% python3 -q
>>> import numpy as np
>>> np.set_printoptions(precision=1, suppress=True, linewidth=160, floatmode="fixed")
>>> feats = np.loadtxt("layer8.csv", delimiter=",")
>>> print(feats.round(1) + 0)
[[ 0.8  0.3 -0.1 -0.4 -0.1 -0.8  0.1 -0.1 -0.2 -0.2]
 [ 0.3  0.0  0.6 -0.1 -0.3 -1.0  0.0  0.0  0.3 -0.1]
 [-0.1  0.6  0.8 -0.2 -0.3  0.4 -0.3 -0.1  0.6  0.5]
 [-0.4 -0.1 -0.2  0.8 -0.3  0.3 -0.1  0.1  0.1  0.2]
 [-0.1 -0.3 -0.3 -0.3  0.4  0.3  0.3 -0.3 -0.3 -0.1]
 [-0.8 -1.0  0.4  0.3  0.3 -0.3  0.5  0.3  0.1  0.5]
 [ 0.1  0.0 -0.3 -0.1  0.3  0.5 -0.7  0.0  0.0 -0.8]
 [-0.1  0.0 -0.1  0.1 -0.3  0.3  0.0 -0.9 -0.3 -0.3]
 [-0.2  0.3  0.6  0.1 -0.3  0.1  0.0 -0.3  1.2 -0.3]
 [-0.2 -0.1  0.5  0.2 -0.1  0.5 -0.8 -0.3 -0.3 -0.1]]
>>> # equal to its transpose
>>> print(np.all(np.linalg.eigvalsh(feats) > 0))
False
>>> print(round(np.linalg.eigvalsh(feats).min(), 1))
-2.0
>>> print(np.round(feats @ np.linalg.pinv(feats) @ feats, 1) + 0)
[[ 0.8  0.3 -0.1 -0.4 -0.1 -0.8  0.1 -0.1 -0.2 -0.2]
 [ 0.3  0.0  0.6 -0.1 -0.3 -1.0  0.0  0.0  0.3 -0.1]
 [-0.1  0.6  0.8 -0.2 -0.3  0.4 -0.3 -0.1  0.6  0.5]
 [-0.4 -0.1 -0.2  0.8 -0.3  0.3 -0.1  0.1  0.1  0.2]
 [-0.1 -0.3 -0.3 -0.3  0.4  0.3  0.3 -0.3 -0.3 -0.1]
 [-0.8 -1.0  0.4  0.3  0.3 -0.3  0.5  0.3  0.1  0.5]
 [ 0.1  0.0 -0.3 -0.1  0.3  0.5 -0.7  0.0  0.0 -0.8]
 [-0.1  0.0 -0.1  0.1 -0.3  0.3  0.0 -0.9 -0.3 -0.3]
 [-0.2  0.3  0.6  0.1 -0.3  0.1  0.0 -0.3  1.2 -0.3]
 [-0.2 -0.1  0.5  0.2 -0.1  0.5 -0.8 -0.3 -0.3 -0.1]]
>>> print(np.unique(feats.round(6), axis=0).shape)
(10, 10)
>>> print(np.linalg.lstsq(feats[:-1].T, feats[-1])[2])
7
>>> print(np.abs(np.diag(np.linalg.qr(feats)[1])) > 1e-9)
[ True  True  True  True  True  True  True False False False]
>>> W0 = np.loadtxt("run18.csv", delimiter=",")
>>> print(W0)
[[-1.0  1.0  2.0  0.0]
 [ 0.0 -1.0  4.0 -2.0]
 [ 2.0 -1.0  4.0 -4.0]
 [ 0.0  1.0  3.0 -4.0]
 [ 2.0  1.0  1.0 -5.0]
 [ 1.0  1.0  3.0 -7.0]
 [ 0.0 -1.0  2.0 -5.0]
 [-1.0 -1.0  0.0 -6.0]
 [ 0.0 -1.0  1.0 -8.0]
 [ 1.0 -1.0  0.0 -6.0]
 [ 2.0 -2.0  2.0 -4.0]
 [ 3.0  0.0  1.0 -2.0]
 [ 5.0  0.0  0.0 -1.0]
 [ 6.0 -2.0  0.0  1.0]]
>>> other = W0 / np.linalg.norm(W0, axis=1)
Traceback (most recent call last):
  File "<python-input-13>", line 1, in <module>
    other = W0 / np.linalg.norm(W0, axis=1)
            ~~~^~~~~~~~~~~~~~~~~~~~~~~~~~~~
ValueError: operands could not be broadcast together with shapes (14,4) (14,) 
>>> other = W0 / np.linalg.norm(W0, axis=1, keepdims=True)
>>> gram = other @ other.T
>>> print((gram - 2 * np.eye(14)).round(6).argmax(axis=1))
[ 1  2 10  5  5  3  8  8  7  8  2 12 11 12]
>>> print(np.linalg.norm(other, axis=1))
[1.0 1.0 1.0 1.0 1.0 1.0 1.0 1.0 1.0 1.0 1.0 1.0 1.0 1.0]
>>> print(round(float(np.degrees(np.arccos(np.clip(gram[10, 12], -1, 1)))), 1))
58.7
>>> other = np.c_[W0[:, :3] @ np.array([[-2, -6, -9], [-5, -9, -3], [-8, -5, 5]]), np.array([4, 9, 0, 1, 3, 0, 0, 7, 4, 9, 8, 2, 0, 0])]
>>> print(other)
[[-19.0 -13.0  16.0   4.0]
 [-27.0 -11.0  23.0   9.0]
 [-31.0 -23.0   5.0   0.0]
 [-29.0 -24.0  12.0   1.0]
 [-17.0 -26.0 -16.0   3.0]
 [-31.0 -30.0   3.0   0.0]
 [-11.0  -1.0  13.0   0.0]
 [  7.0  15.0  12.0   7.0]
 [ -3.0   4.0   8.0   4.0]
 [  3.0   3.0  -6.0   9.0]
 [-10.0  -4.0  -2.0   8.0]
 [-14.0 -23.0 -22.0   2.0]
 [-10.0 -30.0 -45.0   0.0]
 [ -2.0 -18.0 -48.0   0.0]]
>>> print(np.round(np.linalg.lstsq(W0, other[:, 0])[0], 1) + 0)
[-2.0 -5.0 -8.0  0.0]
>>> print(np.linalg.matrix_rank(other))
4
>>> print(np.round(np.linalg.norm(other - W0 @ np.linalg.lstsq(W0, other)[0], axis=0), 1) + 0)
[ 0.0  0.0  0.0 12.0]
>>> print(np.linalg.norm(np.linalg.qr(W0)[0].T @ other, axis=0) ** 2 / ((other ** 2).sum(axis=0) + 1e-12))
[1.0 1.0 1.0 0.6]
>>> lab = W0[:, 3] > np.median(W0[:, 3])
>>> u = W0[lab].mean(axis=0) - W0[~lab].mean(axis=0)
>>> print((((W0 - W0.mean(axis=0)) @ u > 0) == lab).mean())
1.0
>>> print(((W0 - W0.mean(axis=0)) @ u > 0).astype(int))
[1 1 0 0 0 0 0 0 0 0 0 1 1 1]
>>> print(lab.astype(int))
[1 1 0 0 0 0 0 0 0 0 0 1 1 1]
>>> basis = W0[[1, 5]].astype(float)
>>> for _ in range(3):
...     lab = np.linalg.norm(W0[:, None] - basis, axis=-1).argmin(axis=1)
...     basis = np.array([W0[lab == j].mean(axis=0) for j in range(2)])
... 
>>> print(lab)
[0 0 0 1 1 1 1 1 1 1 0 0 0 0]
>>> print(basis)
[[ 2.4 -0.7  1.9 -1.7]
 [ 0.4 -0.1  1.4 -5.9]]
>>> print(basis[1] - basis[0])
[-2.0  0.6 -0.4 -4.1]
>>> print(np.bincount(lab))
[7 7]
>>> arr = np.loadtxt("dump.csv", delimiter=",")
>>> print(arr.round(1) + 0)
[[-0.2 -0.1  0.1  0.8  0.2  0.5]
 [-0.3 -0.9 -0.1 -0.2  0.3  0.0]
 [ 0.7 -0.4 -0.2  0.0 -0.4  0.3]
 [ 0.0  0.2 -0.9 -0.1  0.3  0.2]
 [-0.5  0.1  0.0 -0.3 -0.6  0.6]
 [ 0.2  0.1  0.4 -0.4  0.6  0.5]]
>>> # orthonormal columns
>>> u, g = arr[4], arr[3]
>>> print(u @ u)
1.0
>>> p = (u @ g) / (u @ u) * u
>>> print(round(float(np.linalg.norm(u + g) ** 2 + np.linalg.norm(u - g) ** 2), 1))
4.0
>>> print(np.round(g - p, 1) + 0)
[ 0.0  0.2 -0.9 -0.1  0.3  0.2]
>>> print(np.linalg.matrix_rank(np.outer(u, g)))
1
>>> x0 = np.array([8, 5, -5, -2, -8, -5])
>>> print(np.linalg.norm(arr @ x0) <= np.linalg.norm(arr, 2) * np.linalg.norm(x0) + 1e-9)
True
>>> print(arr @ x0)
[-7.7 -8.2  6.7  1.9 -1.2 -5.6]
>>> print(np.einsum("ij,j->i", arr, x0))
[-7.7 -8.2  6.7  1.9 -1.2 -5.6]
>>> print((arr @ x0).argmax())
2
>>> print(arr @ np.eye(6)[4])
[ 0.2  0.3 -0.4  0.3 -0.6  0.6]
>>> print(arr @ np.ones(6))
[ 1.3 -1.2  0.1 -0.4 -0.8  1.4]
>>> print(arr @ (2 * x0))
[-15.4 -16.4  13.4   3.8  -2.4 -11.2]
>>> O, vecs = np.linalg.qr(arr[:, :4])[0], np.linalg.qr(arr[:, 4:])[0]
>>> sig = np.linalg.svd(O.T @ vecs, compute_uv=False)
>>> print(round(np.linalg.norm(O @ O.T - vecs @ vecs.T, 2), 1))
1.0
>>> print(np.degrees(np.arccos(sig.clip(0, 1))))
[90.0 90.0]
>>> print((sig > 0.9).sum())
0
>>> blk = np.stack([arr, 3 * arr, arr[::-1]])
>>> print(np.linalg.matrix_rank(blk))
[6 6 6]
>>> print(np.linalg.matrix_rank(blk.reshape(3, -1)))
2
>>> print(np.round((arr + arr.T) / 2, 1) + 0)
[[-0.2 -0.2  0.4  0.4 -0.2  0.4]
 [-0.2 -0.9 -0.2  0.0  0.2  0.1]
 [ 0.4 -0.2 -0.2 -0.4 -0.2  0.3]
 [ 0.4  0.0 -0.4 -0.1  0.0 -0.1]
 [-0.2  0.2 -0.2  0.0 -0.6  0.6]
 [ 0.4  0.1  0.3 -0.1  0.6  0.5]]
>>> assert arr == arr.T
Traceback (most recent call last):
  File "<python-input-62>", line 1, in <module>
    assert arr == arr.T
           ^^^^^^^^^^^^
ValueError: The truth value of an array with more than one element is ambiguous. Use a.any() or a.all()
>>> F = np.load("mat.npy")
>>> print(F)
[[ -2.0  -9.0  -2.0   4.0   1.0  -9.0   0.0   9.0   5.0]
 [ -9.0  78.0  18.0 -36.0  -9.0  81.0   0.0 -81.0 -45.0]
 [ -2.0  18.0   1.0  -8.0  -2.0  18.0   0.0 -18.0 -10.0]
 [  4.0 -36.0  -8.0  13.0   4.0 -36.0   0.0  36.0  20.0]
 [  1.0  -9.0  -2.0   4.0  -2.0  -9.0   0.0   9.0   5.0]
 [ -9.0  81.0  18.0 -36.0  -9.0  78.0   0.0 -81.0 -45.0]
 [  0.0   0.0   0.0   0.0   0.0   0.0  -3.0   0.0   0.0]
 [  9.0 -81.0 -18.0  36.0   9.0 -81.0   0.0  78.0  45.0]
 [  5.0 -45.0 -10.0  20.0   5.0 -45.0   0.0  45.0  22.0]]
>>> print((np.linalg.matrix_power((F != 0) + (F.T != 0) + np.eye(9), 9) > 0).astype(int))
[[1 1 1 1 1 1 0 1 1]
 [1 1 1 1 1 1 0 1 1]
 [1 1 1 1 1 1 0 1 1]
 [1 1 1 1 1 1 0 1 1]
 [1 1 1 1 1 1 0 1 1]
 [1 1 1 1 1 1 0 1 1]
 [0 0 0 0 0 0 1 0 0]
 [1 1 1 1 1 1 0 1 1]
 [1 1 1 1 1 1 0 1 1]]
>>> print(np.flatnonzero(np.linalg.matrix_power((F != 0) + (F.T != 0) + np.eye(9), 9)[3]))
[0 1 2 3 4 5 7 8]
>>> print(np.sort(np.linalg.eigvals(F).real))
[ -3.0  -3.0  -3.0  -3.0  -3.0  -3.0  -3.0  -3.0 287.0]
>>> print((F != 0).astype(int))
[[1 1 1 1 1 1 0 1 1]
 [1 1 1 1 1 1 0 1 1]
 [1 1 1 1 1 1 0 1 1]
 [1 1 1 1 1 1 0 1 1]
 [1 1 1 1 1 1 0 1 1]
 [1 1 1 1 1 1 0 1 1]
 [0 0 0 0 0 0 1 0 0]
 [1 1 1 1 1 1 0 1 1]
 [1 1 1 1 1 1 0 1 1]]
>>> evals, vecs = np.linalg.eigh(F)
>>> x0 = np.array([1, -3, -3, 3, 1, -1, 3, 0, -3])
>>> print(np.linalg.eigvalsh(F[1:, 1:]))
[ -3.0  -3.0  -3.0  -3.0  -3.0  -3.0  -3.0 286.0]
>>> Xs = W0 - W0.mean(axis=0)
>>> U, sig, Vh = np.linalg.svd(Xs, full_matrices=False)
>>> print(sig)
[10.9  6.5  4.3  3.7]
>>> print(np.abs(U[:, 0]).argmax())
13
>>> print(np.linalg.matrix_rank(Xs))
4
>>> print((np.sign(U[:, 0]) == np.sign(U[0, 0])).astype(int))
[1 1 0 0 0 0 0 0 0 0 1 1 1 1]
>>> theta = np.radians(36)
>>> r_ = np.eye(9)
>>> r_[5, 5] = r_[0, 0] = np.cos(theta)
>>> r_[5, 0], r_[0, 5] = -np.sin(theta), np.sin(theta)
>>> print(r_)
[[ 0.8  0.0  0.0  0.0  0.0  0.6  0.0  0.0  0.0]
 [ 0.0  1.0  0.0  0.0  0.0  0.0  0.0  0.0  0.0]
 [ 0.0  0.0  1.0  0.0  0.0  0.0  0.0  0.0  0.0]
 [ 0.0  0.0  0.0  1.0  0.0  0.0  0.0  0.0  0.0]
 [ 0.0  0.0  0.0  0.0  1.0  0.0  0.0  0.0  0.0]
 [-0.6  0.0  0.0  0.0  0.0  0.8  0.0  0.0  0.0]
 [ 0.0  0.0  0.0  0.0  0.0  0.0  1.0  0.0  0.0]
 [ 0.0  0.0  0.0  0.0  0.0  0.0  0.0  1.0  0.0]
 [ 0.0  0.0  0.0  0.0  0.0  0.0  0.0  0.0  1.0]]
>>> other = F @ r_.T
>>> print(np.allclose(np.linalg.norm(F, axis=1), np.linalg.norm(other, axis=1)))
True
>>> print(round(float(np.linalg.det(r_)), 1), round(float(np.trace(r_)), 1))
1.0 8.6
>>> print(np.abs(other - F).max(axis=0))
[49.3  0.0  0.0  0.0  0.0 10.2  0.0  0.0  0.0]
>>> A = np.load("arr.npy")
>>> print(A)
[[ 1.9 -1.1 -1.1]
 [ 3.7  2.3  2.3]
 [ 1.7 -1.5 -1.5]
 [ 2.3 -0.5 -0.5]
 [ 3.3  1.6  1.6]
 [ 3.3  1.5  1.5]
 [ 4.3  3.5  3.5]
 [ 3.1  1.2  1.2]
 [ 3.5  2.0  2.0]
 [ 2.9  0.8  0.8]
 [ 2.7  0.5  0.5]
 [ 2.5  0.0  0.0]
 [ 2.9  0.8  0.8]
 [ 0.9 -3.2 -3.2]
 [ 2.3 -0.4 -0.4]
 [ 3.4  1.9  1.9]
 [ 3.8  2.7  2.7]
 [ 2.2 -0.5 -0.5]
 [ 2.6  0.2  0.2]
 [ 2.4 -0.2 -0.2]
 [ 1.1 -2.7 -2.7]
 [ 2.6  0.3  0.3]
 [ 4.5  4.0  4.0]
 [ 1.9 -1.1 -1.1]
 [ 3.7  2.4  2.4]
 [ 3.4  1.7  1.7]
 [ 1.9 -1.3 -1.3]
 [ 3.9  2.8  2.8]
 [ 2.1 -0.7 -0.7]
 [ 0.9 -3.2 -3.2]
 [ 1.9 -1.2 -1.2]
 [ 3.2  1.5  1.5]
 [ 4.7  4.5  4.5]
 [ 3.0  0.9  0.9]
 [ 2.5  0.0  0.0]
 [ 3.3  1.7  1.7]
 [ 2.1 -0.8 -0.8]
 [ 5.7  6.5  6.5]]
>>> # looks like rank 2
>>> basis = A[[23, 7]].astype(float)
>>> for _ in range(7):
...     lab = np.linalg.norm(A[:, None] - basis, axis=-1).argmin(axis=1)
...     basis = np.array([A[lab == j].mean(axis=0) for j in range(2)])
... 
>>> print(lab)
[0 1 0 0 1 1 1 1 1 1 0 0 1 0 0 1 1 0 0 0 0 0 1 0 1 1 0 1 0 0 0 1 1 1 0 1 0 1]
>>> print(np.bincount(lab))
[19 19]
>>> X = np.load("sample7.npy")
>>> print(X)
[[-2  4 -2  3 -2  1 -5  1 -2  2 -3  5 -4  2  0]
 [ 4 -2  4 -2  3 -2  1 -5  1 -2  2 -3  5 -4  2]
 [-2  4 -2  4 -2  3 -2  1 -5  1 -2  2 -3  5 -4]
 [ 3 -2  4 -2  4 -2  3 -2  1 -5  1 -2  2 -3  5]
 [-2  3 -2  4 -2  4 -2  3 -2  1 -5  1 -2  2 -3]
 [ 1 -2  3 -2  4 -2  4 -2  3 -2  1 -5  1 -2  2]
 [-5  1 -2  3 -2  4 -2  4 -2  3 -2  1 -5  1 -2]
 [ 1 -5  1 -2  3 -2  4 -2  4 -2  3 -2  1 -5  1]
 [-2  1 -5  1 -2  3 -2  4 -2  4 -2  3 -2  1 -5]
 [ 2 -2  1 -5  1 -2  3 -2  4 -2  4 -2  3 -2  1]
 [-3  2 -2  1 -5  1 -2  3 -2  4 -2  4 -2  3 -2]
 [ 5 -3  2 -2  1 -5  1 -2  3 -2  4 -2  4 -2  3]
 [-4  5 -3  2 -2  1 -5  1 -2  3 -2  4 -2  4 -2]
 [ 2 -4  5 -3  2 -2  1 -5  1 -2  3 -2  4 -2  4]
 [ 0  2 -4  5 -3  2 -2  1 -5  1 -2  3 -2  4 -2]]
>>> # symmetric, so the eigenvalues are real
>>> rng = np.random.default_rng(309126)
>>> other = X + rng.integers(-2, 3, (15, 14)) @ rng.integers(-2, 3, (14, 15))
>>> print(other)
[[ -8  20 -10   6   8  10   5  -5 -14   1  -9  11 -20   6  -1]
 [ 17  -7  16  -4  -2   5   2 -11   5   3 -17   4  -1   6   6]
 [  1   7   8   8   0  14 -14  -7  -6 -11  -2   4 -12   5 -11]
 [-10  -3   7   0   8  -8   3  -8  -4  -8  -7   1  -2   7  23]
 [ -9   1  -5 -11   6  -7   1   6   5  18  -6  15 -19  -1   3]
 [ -5   9  -2   5  12  -9   1  -6   4 -14   8   5 -11  -8 -12]
 [ -7   3  -7  10  -2   5  -2  -3 -14 -16   7  -9  -1   3  -3]
 [  4  -2   6  -4  15 -11  20  -7   3  -5  -4  16  -6  -7  -4]
 [  0   3  -5   3 -11   9 -12   4   0   5   7  -9   2  -6 -20]
 [  5 -13  -9 -20   8  -5   1   1   2   4   0  -5   2   2  25]
 [-17   3   1   1  -4 -10  -1  -9   2   5   5  11 -15  -2  -7]
 [ -4  -5   3  -7   8   1   3  -8   3   8  -2  11  -8   1  13]
 [  2   0 -13  -3  -8  15  -9   2  -1   6   2   0   4   5  -4]
 [  1  -3   5  -2   4  -1   3 -12   6 -16   5  -1  17  -5 -11]
 [ 16   1   4   3  -1  11  -6  -1 -12   4  -5   3 -18   2  -8]]
>>> print(np.linalg.matrix_rank(other - X, tol=1e-8))
14
>>> print(np.round(np.linalg.svd(other - X, compute_uv=False), 1) + 0)
[64.6 55.3 43.4 38.2 31.9 27.4 21.6 19.8 13.9  9.8  7.9  3.7  2.9  1.2  0.0]
